$ ipython --no-banner

In [1]: import numpy as np

In [2]: import numpy.linalg as la

In [3]: np.set_printoptions(precision=1, suppress=True, linewidth=120)

In [4]: def tidy(a):
   ...:     return np.round(a, 1) + 0
   ...: 

In [5]: feats = np.load("dump.npy")

In [6]: tidy(feats)
Out[6]: 
array([[ 18.7,   3. ,   6.4],
       [  8.1,  12.7,  13.2],
       [-19.8,   1.1,  -2.9],
       [  4.8,  13.9,  13.6],
       [-19.2,   5.5,   1.2],
       [-19.4,  -1.1,  -4.8],
       [ 12.8,  10. ,  11.6],
       [-17.4,   8.7,   4.5],
       [  3. , -14.9, -13. ],
       [ 16.1,   7.1,   9.6],
       [-17.9,  -4.6,  -7.7],
       [ 19.3,   1.3,   5. ],
       [-15. ,  -8.2, -10.4],
       [  0.1, -14.8, -13.5],
       [ 19.6,   0.1,   3.9],
       [-17.9,   8.1,   3.9],
       [-14.2,  11.7,   7.8],
       [  8.5,  12.5,  13.1],
       [ 19.7,  -3.4,   0.7]])

In [7]: # looks like rank 2

In [8]: left, sig, Vh = la.svd(feats)

In [9]: evecs = Vh[:(sig > 1e-8).sum()]

In [10]: rng = np.random.default_rng(43)

In [11]: x = feats[6] + 3 * feats[5] + rng.integers(2) * np.eye(3)[0]

In [12]: tidy(x)
Out[12]: array([-44.3,   6.7,  -2.8])

In [13]: print(np.allclose(evecs.T @ evecs @ x, x))
False

In [14]: print(tidy(la.norm(x - evecs.T @ evecs @ x)))
0.1

In [15]: la.lstsq(feats[:-1].T, feats[-1])[2]
Out[15]: np.int32(2)

In [16]: np.unique(feats.round(6), axis=0).shape
Out[16]: (19, 3)

In [17]: tidy(feats @ la.pinv(feats) @ feats)
Out[17]: 
array([[ 18.7,   3. ,   6.4],
       [  8.1,  12.7,  13.2],
       [-19.8,   1.1,  -2.9],
       [  4.8,  13.9,  13.6],
       [-19.2,   5.5,   1.2],
       [-19.4,  -1.1,  -4.8],
       [ 12.8,  10. ,  11.6],
       [-17.4,   8.7,   4.5],
       [  3. , -14.9, -13. ],
       [ 16.1,   7.1,   9.6],
       [-17.9,  -4.6,  -7.7],
       [ 19.3,   1.3,   5. ],
       [-15. ,  -8.2, -10.4],
       [  0.1, -14.8, -13.5],
       [ 19.6,   0.1,   3.9],
       [-17.9,   8.1,   3.9],
       [-14.2,  11.7,   7.8],
       [  8.5,  12.5,  13.1],
       [ 19.7,  -3.4,   0.7]])

In [18]: tidy(np.trace(la.pinv(feats) @ feats))
Out[18]: np.float64(2.0)

In [19]: print(np.abs(np.diag(la.qr(feats)[1])) > 1e-9)
[ True  True False]

In [20]: Ac = feats - feats.mean(axis=0)

In [21]: left, sig, Vh = la.svd(Ac, full_matrices=False)

In [22]: la.matrix_rank(Ac)
Out[22]: np.int64(2)

In [23]: np.abs(left[:, 0]).argmax()
Out[23]: np.int64(10)

In [24]: (np.sign(left[:, 0]) == np.sign(left[0, 0])).astype(int)
Out[24]: array([1, 1, 0, 1, 0, 0, 1, 0, 0, 1, 0, 1, 0, 0, 1, 0, 0, 1, 1])

In [25]: tidy(Ac.mean(axis=0))
Out[25]: array([0., 0., 0.])

In [26]: print(np.searchsorted(np.cumsum(sig ** 2) / (sig ** 2).sum(), 0.9) + 1)
2

In [27]: t = rng.uniform(0, 2 * np.pi, 24)

In [28]: Q, _ = la.qr(np.array([[0.6, 0.1], [-0.3, -1.9], [-0.9, -0.5], [0.6, -0.3]]))

In [29]: X = 5 * np.c_[np.cos(t), np.sin(t)] @ Q.T

In [30]: tidy(X)
Out[30]: 
array([[-2.4, -0.1,  3.4, -2.7],
       [-2.4,  0.6,  3.5, -2.6],
       [-0.7,  4.6,  1.9,  0.2],
       [ 2.3,  1.4, -3. ,  2.9],
       [-1. , -4.4,  0.6, -2.1],
       [ 0.6,  4.7,  0. ,  1.7],
       [-0.4, -4.7, -0.3, -1.5],
       [ 1.8, -3.3, -3.1,  1.2],
       [ 2.1, -2.5, -3.4,  1.7],
       [-2.1,  2.4,  3.4, -1.8],
       [-1.4,  3.8,  2.8, -0.8],
       [-0.2, -4.8, -0.6, -1.3],
       [-0.2, -4.8, -0.6, -1.3],
       [ 1.8, -3.2, -3.1,  1.3],
       [-2.4,  1.1,  3.5, -2.4],
       [ 0.3, -4.8, -1.3, -0.7],
       [-2.1,  2.5,  3.4, -1.7],
       [-0.7,  4.6,  1.9,  0.2],
       [ 2.4, -0.1, -3.4,  2.7],
       [ 2.3, -1.6, -3.5,  2.2],
       [-2. ,  2.7,  3.3, -1.6],
       [ 2.3,  1.6, -2.9,  2.9],
       [-2. ,  2.7,  3.3, -1.6],
       [-2.3,  1.2,  3.5, -2.3]])

In [31]: [round(float(x), 1) for x in la.svd(X, compute_uv=False)[:3]]
Out[31]: [20.0, 14.2, 0.0]

In [32]: left, sig, Vh = la.svd(X)

In [33]: evecs = Vh[:(sig > 1e-8).sum()]

In [34]: x = X[12] + 3 * X[0] + rng.integers(2) * np.eye(4)[1]

In [35]: tidy(x)
Out[35]: array([-7.5, -4.2,  9.6, -9.4])

In [36]: tidy(evecs.T @ evecs)
Out[36]: 
array([[ 0.2,  0. , -0.3,  0.3],
       [ 0. ,  0.9,  0.2,  0.2],
       [-0.3,  0.2,  0.5, -0.3],
       [ 0.3,  0.2, -0.3,  0.3]])

In [37]: print(la.matrix_rank(np.vstack([X, x])))
3

In [38]: C2 = np.cov(X, rowvar=False)

In [39]: tidy(np.corrcoef(X.T))
Out[39]: 
array([[ 1. , -0.3, -1. ,  0.9],
       [-0.3,  1. ,  0.5,  0. ],
       [-1. ,  0.5,  1. , -0.8],
       [ 0.9,  0. , -0.8,  1. ]])

In [40]: np.argsort(-X.std(axis=0).round(6), kind="stable")
Out[40]: array([1, 2, 3, 0])
